$ python3 -q
>>> import numpy as np
>>> import numpy.linalg as la
>>> np.set_printoptions(precision=3, suppress=True, linewidth=120, floatmode="fixed")
>>> E = np.diag(3 * np.array([9, 5, -6, -9, -5, 3, -5, 5, -5])) + np.array([[1, 3, 1, 2, 1, 1, 0, 0, 2],
...     [3, 3, 3, 0, 0, 2, 2, 2, 3],
...     [0, 3, 0, 1, 2, 3, 1, 0, 3],
...     [3, 1, 2, 1, 1, 2, 0, 1, 1],
...     [0, 0, 1, 2, 0, 0, 3, 3, 3],
...     [2, 1, 2, 2, 0, 0, 2, 3, 3],
...     [0, 2, 3, 2, 1, 1, 1, 0, 3],
...     [2, 1, 3, 2, 0, 0, 0, 2, 2],
...     [1, 1, 2, 3, 2, 2, 1, 1, 0]])
>>> print(E)
[[ 28   3   1   2   1   1   0   0   2]
 [  3  18   3   0   0   2   2   2   3]
 [  0   3 -18   1   2   3   1   0   3]
 [  3   1   2 -26   1   2   0   1   1]
 [  0   0   1   2 -15   0   3   3   3]
 [  2   1   2   2   0   9   2   3   3]
 [  0   2   3   2   1   1 -14   0   3]
 [  2   1   3   2   0   0   0  17   2]
 [  1   1   2   3   2   2   1   1 -15]]
>>> x = np.array([-2, -1, 2, 1, 2, 1, -1, 1, -3])
>>> a = np.maximum(E @ x, 0)
>>> print(E * (a > 1e-9)[:, None])
[[  0   0   0   0   0   0   0   0   0]
 [  0   0   0   0   0   0   0   0   0]
 [  0   0   0   0   0   0   0   0   0]
 [  0   0   0   0   0   0   0   0   0]
 [  0   0   0   0   0   0   0   0   0]
 [  2   1   2   2   0   9   2   3   3]
 [  0   2   3   2   1   1 -14   0   3]
 [  2   1   3   2   0   0   0  17   2]
 [  1   1   2   3   2   2   1   1 -15]]
>>> print(np.tanh(E @ x))
[-1.000 -1.000 -1.000 -1.000 -1.000  0.964  1.000  1.000  1.000]
>>> print(np.maximum(E @ (3 * x), 0))
[  0   0   0   0   0   6  42  42 165]
>>> W = np.array([[0, 2, 1, 1, 0, 2],
...     [1, 2, 2, 0, 2, 2],
...     [1, 0, 1, 0, 2, 1],
...     [0, 0, 0, 2, 1, 2],
...     [0, 1, 0, 2, 0, 0],
...     [2, 1, 2, 0, 0, 1],
...     [1, 1, 2, 2, 2, 2],
...     [0, 2, 1, 1, 2, 2],
...     [0, 2, 1, 0, 0, 2]])
>>> coef = np.array([2, 4, 3, 1, 3, 1])
>>> hid = np.maximum(E @ W + coef, 0)
>>> print(la.matrix_rank(hid))
6
>>> C = np.array([[3, -2], [-3, 1], [-3, -3], [1, -1], [-2, -1], [-1, 1]])
>>> print(hid @ C)
[[-382  -45]
 [-425 -173]
 [ -65    9]
 [ -78  -47]
 [-104  -51]
 [-201 -125]
 [  -6    2]
 [-335  -70]
 [  13  -51]]
>>> print((hid @ C).round(6).argmax(axis=1))
[1 1 1 1 1 1 1 1 0]
>>> print(W @ C)
[[-10   0]
 [-15  -6]
 [ -5  -6]
 [ -2  -1]
 [ -1  -1]
 [ -4  -8]
 [-10  -9]
 [-14  -2]
 [-11   1]]
>>> mat = np.load("run11.npy")
>>> print(mat)
[[ 3.660 -2.498  1.765  1.499]
 [-3.902 -0.476 -3.076  0.286]
 [-3.664  2.492 -1.769 -1.495]
 [-2.555  3.660 -0.502 -2.196]
 [-3.452 -1.533 -3.145  0.920]
 [ 3.430  1.572  3.143 -0.943]
 [-0.239 -4.024 -1.709  2.414]
 [ 0.700 -4.147 -1.059  2.488]
 [-2.334  3.784 -0.291 -2.270]
 [-4.076  0.477 -2.842 -0.286]
 [ 0.904 -4.144 -0.907  2.487]
 [-3.822  2.159 -2.014 -1.295]
 [-0.364 -3.991 -1.789  2.395]
 [-3.103 -2.069 -3.090  1.242]]
>>> d = la.norm(mat[:, None] - mat[None], axis=-1)
>>> print(d[:5, :5])
[[ 0.000  9.284 10.000  9.765  8.715]
 [ 9.284  0.000  3.708  5.632  1.313]
 [10.000  3.708  0.000  2.166  4.896]
 [ 9.765  5.632  2.166  0.000  6.668]
 [ 8.715  1.313  4.896  6.668  0.000]]
>>> print((d + 1e9 * np.eye(14)).round(6).argmin(axis=1))
[10  9 11  8 13  0 12 10  3  1  7  2  6  4]
>>> print(la.norm(mat, axis=1))
[5.000 5.000 5.000 5.000 5.000 5.000 5.000 5.000 5.000 5.000 5.000 5.000 5.000 5.000]
>>> print(d.shape)
(14, 14)
>>> print(d[8].round(6).argsort(kind="stable")[:4])
[ 8  3  2 11]
>>> print(d.mean(axis=1).argmax())
5
>>> print(round(float(np.abs(mat).max()), 3))
4.147
>>> print(np.round(la.svd(mat, compute_uv=False), 3) + 0)
[13.780 12.654  0.000  0.000]
>>> print(mat.mean(axis=0))
[-1.344 -0.624 -1.235  0.375]
>>> print(np.unravel_index(np.abs(mat).argmax(), mat.shape))
(np.int64(7), np.int64(1))
>>> print(mat.shape)
(14, 4)
>>> print(np.count_nonzero(mat))
56
>>> print(la.matrix_rank(mat))
2
>>> Xc = mat - mat.mean(axis=0)
>>> left, sigma, VT = la.svd(Xc, full_matrices=False)
>>> print(np.searchsorted(np.cumsum(sigma ** 2) / (sigma ** 2).sum(), 0.9) + 1)
2
>>> print(np.abs(VT[0]).argmax())
1
>>> print(np.round(sigma ** 2 / (sigma ** 2).sum(), 3) + 0)
[0.633 0.367 0.000 0.000]
>>> print(sigma.round(3) + 0)
[13.686 10.423  0.000  0.000]
>>> print((np.sign(left[:, 0]) == np.sign(left[0, 0])).astype(int))
[1 0 0 0 0 1 1 1 0 0 1 0 1 1]
>>> sigma = 3 * 0.9 ** np.arange(5)
>>> O, _ = la.qr(np.array([[0.9, -1.1, 0.2, -0.7, -1.9],
...     [-0.6, -0.3, -0.4, -0.6, 1.0],
...     [0.6, -0.5, 0.5, 0.9, -0.6],
...     [-0.3, 0.1, 0.0, -0.9, -0.2],
...     [1.4, -0.6, 1.9, -0.3, 0.2]]))
>>> rng = np.random.default_rng(50085)
>>> K = rng.normal(size=(33, 5)) * sigma @ O
>>> print(K)
[[ 0.718  0.836 -1.045  3.176  0.965]
 [-0.471  0.381  0.240 -1.441  0.814]
 [ 3.868 -4.137 -3.803  0.240  2.987]
 [-2.336  0.891  1.773 -3.800 -2.337]
 [ 1.105  0.733  2.565  0.717  1.867]
 [ 1.582  3.507 -2.135 -1.715 -1.598]
 [ 4.627  0.876  3.865 -0.193 -0.768]
 [ 3.465 -4.051 -2.236 -2.206  1.230]
 [ 1.483  2.679  1.751 -0.561  2.184]
 [-0.368 -8.171 -2.895  5.297  2.362]
 [ 1.740 -2.490 -0.481 -2.344  0.490]
 [-2.044  1.695  0.713  1.847  2.053]
 [ 5.217  4.022 -1.534  2.953 -2.853]
 [-2.457 -1.414 -1.334  2.952 -4.627]
 [ 2.558  4.965 -1.332 -3.319  4.781]
 [ 2.478  2.545  3.759  3.811  1.966]
 [ 1.838  4.586  1.272 -1.732 -1.379]
 [ 0.087 -0.489  1.133 -2.315 -0.181]
 [-3.715  0.575 -1.089 -1.918 -0.800]
 [ 1.442  3.764 -4.615 -0.110 -0.677]
 [-1.409 -5.486  0.703 -5.326  2.466]
 [ 1.950 -2.194 -3.745  2.524 -0.990]
 [ 3.375  3.235 -1.369 -2.623 -1.408]
 [-0.737  0.695  3.117  0.456  2.910]
 [-4.635 -0.453 -0.356 -1.594  2.141]
 [-1.572  0.784 -0.777  7.026 -3.226]
 [-0.211  0.362 -3.539  0.324 -3.432]
 [-0.948  3.964  0.885 -1.735  2.308]
 [-3.616 -0.701 -0.250  1.501 -0.585]
 [-1.977  1.716  3.793 -1.879 -1.683]
 [ 1.574 -3.378 -0.602  1.902 -0.440]
 [-1.949 -1.373 -1.887  0.275 -0.147]
 [ 2.460  2.840 -2.939  1.253  2.895]]
>>> C = K[[20, 26]].astype(float)
>>> for _ in range(5):
...     idx = la.norm(K[:, None] - C, axis=-1).argmin(axis=1)
...     C = np.array([K[idx == j].mean(axis=0) for j in range(2)])
... 
>>> print(idx)
[1 1 0 1 1 1 1 0 1 0 0 1 1 1 1 1 1 1 1 1 0 0 1 1 1 1 1 1 1 1 0 0 1]
>>> print(np.bincount(idx))
[ 8 25]
>>> print(C[1] - C[0])
[-0.939  5.614  1.970 -0.002 -1.022]
>>> A = np.minimum.outer(np.arange(1, 13), np.arange(1, 13)) * 5
>>> print(A)
[[ 5  5  5  5  5  5  5  5  5  5  5  5]
 [ 5 10 10 10 10 10 10 10 10 10 10 10]
 [ 5 10 15 15 15 15 15 15 15 15 15 15]
 [ 5 10 15 20 20 20 20 20 20 20 20 20]
 [ 5 10 15 20 25 25 25 25 25 25 25 25]
 [ 5 10 15 20 25 30 30 30 30 30 30 30]
 [ 5 10 15 20 25 30 35 35 35 35 35 35]
 [ 5 10 15 20 25 30 35 40 40 40 40 40]
 [ 5 10 15 20 25 30 35 40 45 45 45 45]
 [ 5 10 15 20 25 30 35 40 45 50 50 50]
 [ 5 10 15 20 25 30 35 40 45 50 55 55]
 [ 5 10 15 20 25 30 35 40 45 50 55 60]]
>>> x = np.array([2, 5, 5, 3, 3, 5, 5, 1, 4, 5, 5, 4])
>>> a = np.maximum(A @ x, 0)
>>> print(A * (a > 1e-9)[:, None])
[[ 5  5  5  5  5  5  5  5  5  5  5  5]
 [ 5 10 10 10 10 10 10 10 10 10 10 10]
 [ 5 10 15 15 15 15 15 15 15 15 15 15]
 [ 5 10 15 20 20 20 20 20 20 20 20 20]
 [ 5 10 15 20 25 25 25 25 25 25 25 25]
 [ 5 10 15 20 25 30 30 30 30 30 30 30]
 [ 5 10 15 20 25 30 35 35 35 35 35 35]
 [ 5 10 15 20 25 30 35 40 40 40 40 40]
 [ 5 10 15 20 25 30 35 40 45 45 45 45]
 [ 5 10 15 20 25 30 35 40 45 50 50 50]
 [ 5 10 15 20 25 30 35 40 45 50 55 55]
 [ 5 10 15 20 25 30 35 40 45 50 55 60]]
>>> print(np.tanh(A @ x))
[1.000 1.000 1.000 1.000 1.000 1.000 1.000 1.000 1.000 1.000 1.000 1.000]
>>> print(np.flatnonzero(a > 1e-9))
[ 0  1  2  3  4  5  6  7  8  9 10 11]
>>> print(A.T @ a)
[ 65200 129225 190950 249375 303625 352900 396475 433750 464250 487525 503225 511125]
>>> feats = np.load("arr.npy")
>>> print(feats)
[[ 1  3  2  2  3  2  3  1  0]
 [ 2  1  2  0  1  0  3  3  2]
 [ 1  0  3  0  3  3  3  0  1]
 [ 0  3  3  2  2  2  0  2  0]
 [ 1  3  3  2  0  3  0  1  2]
 [ 2  2  1  3  2  3  0  0  0]
 [ 1  1  0  0  1  2  0  1  3]
 [ 3  2  3  1  0  2  1  3  0]
 [ 3  1  1  2  1  3  2  3  2]
 [ 3  0  0  2  1  1  1  2  1]
 [ 3  3  0  0  2  3  1  0  2]
 [11  8 12  2  8  2 18 16 10]]
>>> M2 = np.c_[feats[:, :4] @ np.array([[3, 3, -3, 3], [-3, -1, 0, 0], [-2, 1, -2, 3], [-1, 2, 2, 0]]), np.array([1, 7, 0, 3, 4, 4, 3, 6, 2, 1, 9, 7])]
>>> print(M2)
[[-12   6  -3   9   1]
 [ -1   7 -10  12   7]
 [ -3   6  -9  12   0]
 [-17   4  -2   9   3]
 [-14   7  -5  12   4]
 [ -5  11  -2   9   4]
 [  0   2  -3   3   3]
 [ -4  12 -13  18   6]
 [  2  13  -7  12   2]
 [  7  13  -5   9   1]
 [  0   6  -9   9   9]
 [-17  41 -53  69   7]]
>>> print(la.norm(la.qr(feats)[0].T @ M2, axis=0) ** 2 / ((M2 ** 2).sum(axis=0) + 1e-12))
[1.000 1.000 1.000 1.000 0.880]
>>> print(np.round(la.lstsq(feats, M2[:, 0])[0], 3) + 0)
[ 3.000 -3.000 -2.000 -1.000  0.000  0.000  0.000  0.000  0.000]
>>> print(np.round(la.norm(M2 - feats @ la.lstsq(feats, M2)[0], axis=0), 3) + 0)
[0.000 0.000 0.000 0.000 5.703]
>>> def softmax(z):
...     e = np.exp(z - z.max(axis=-1, keepdims=True))
...     return e / e.sum(axis=-1, keepdims=True)
... 
>>> print(softmax(feats).sum(axis=1))
[1.000 1.000 1.000 1.000 1.000 1.000 1.000 1.000 1.000 1.000 1.000 1.000]
>>> print(np.round(softmax(10 * feats[3]), 3) + 0)
[0.000 0.500 0.500 0.000 0.000 0.000 0.000 0.000 0.000]
>>> print(softmax(feats[3]))
[0.014 0.276 0.276 0.102 0.102 0.102 0.014 0.102 0.014]
>>> scores = feats @ feats.T / np.sqrt(9)
>>> print(softmax(scores)[3] @ feats)
[11.000  8.000 12.000  2.000  8.000  2.000 18.000 16.000 10.000]
>>> print(softmax(scores).round(6).argmax(axis=1))
[11 11 11 11 11 11 11 11 11 11 11 11]
>>> print(np.round(softmax(scores), 3) + 0)
[[0.000 0.000 0.000 0.000 0.000 0.000 0.000 0.000 0.000 0.000 0.000 1.000]
 [0.000 0.000 0.000 0.000 0.000 0.000 0.000 0.000 0.000 0.000 0.000 1.000]
 [0.000 0.000 0.000 0.000 0.000 0.000 0.000 0.000 0.000 0.000 0.000 1.000]
 [0.000 0.000 0.000 0.000 0.000 0.000 0.000 0.000 0.000 0.000 0.000 1.000]
 [0.000 0.000 0.000 0.000 0.000 0.000 0.000 0.000 0.000 0.000 0.000 1.000]
 [0.000 0.000 0.000 0.000 0.000 0.000 0.000 0.000 0.000 0.000 0.000 1.000]
 [0.000 0.000 0.000 0.000 0.000 0.000 0.000 0.000 0.000 0.000 0.000 1.000]
 [0.000 0.000 0.000 0.000 0.000 0.000 0.000 0.000 0.000 0.000 0.000 1.000]
 [0.000 0.000 0.000 0.000 0.000 0.000 0.000 0.000 0.000 0.000 0.000 1.000]
 [0.000 0.000 0.000 0.000 0.000 0.000 0.000 0.000 0.000 0.000 0.000 1.000]
 [0.000 0.000 0.000 0.000 0.000 0.000 0.000 0.000 0.000 0.000 0.000 1.000]
 [0.000 0.000 0.000 0.000 0.000 0.000 0.000 0.000 0.000 0.000 0.000 1.000]]
